In [1]: import numpy as np

In [2]: np.set_printoptions(precision=3, suppress=True, linewidth=100, legacy="1.25")

In [3]: feats = np.array([[5, 7, 2, 0, 4, 0],
   ...:     [2, 1, 4, 0, 8, 0],
   ...:     [8, 1, 7, 0, 1, 0],
   ...:     [0, 0, 0, 8, 0, 1],
   ...:     [8, 9, 8, 0, 6, 0],
   ...:     [0, 0, 0, 8, 0, 1]])

In [4]: rank = np.linalg.matrix_rank(feats)

In [5]: rank
Out[5]: 5

In [6]: ns = np.linalg.svd(feats)[2][rank:].T

In [7]: np.linalg.matrix_rank(feats.T @ feats), np.linalg.matrix_rank(feats @ feats.T)
Out[7]: (5, 5)

In [8]: np.allclose(feats @ ns, 0)
Out[8]: True

In [9]: feats.reshape(2, -1)
Out[9]: 
array([[5, 7, 2, 0, 4, 0, 2, 1, 4, 0, 8, 0, 8, 1, 7, 0, 1, 0],
       [0, 0, 0, 8, 0, 1, 8, 9, 8, 0, 6, 0, 0, 0, 0, 8, 0, 1]])

In [10]: feats.ravel(order="F")
Out[10]: 
array([5, 2, 8, 0, 8, 0, 7, 1, 1, 0, 9, 0, 2, 4, 7, 0, 8, 0, 0, 0, 0, 8, 0, 8, 4, 8, 1, 0, 6, 0, 0,
       0, 0, 1, 0, 1])

In [11]: blk = feats.reshape(6, 2, -1)

In [12]: np.einsum("ihd,jhd->hij", blk, blk).shape
Out[12]: (2, 6, 6)

In [13]: np.swapaxes(blk, 1, 2)[5]
Out[13]: 
array([[0, 8],
       [0, 0],
       [0, 1]])

In [14]: blk.shape
Out[14]: (6, 2, 3)

In [15]: blk[:, 0]
Out[15]: 
array([[5, 7, 2],
       [2, 1, 4],
       [8, 1, 7],
       [0, 0, 0],
       [8, 9, 8],
       [0, 0, 0]])

In [16]: np.einsum("ihd,ihd->ih", blk, blk)
Out[16]: 
array([[ 78,  16],
       [ 21,  64],
       [114,   1],
       [  0,  65],
       [209,  36],
       [  0,  65]])
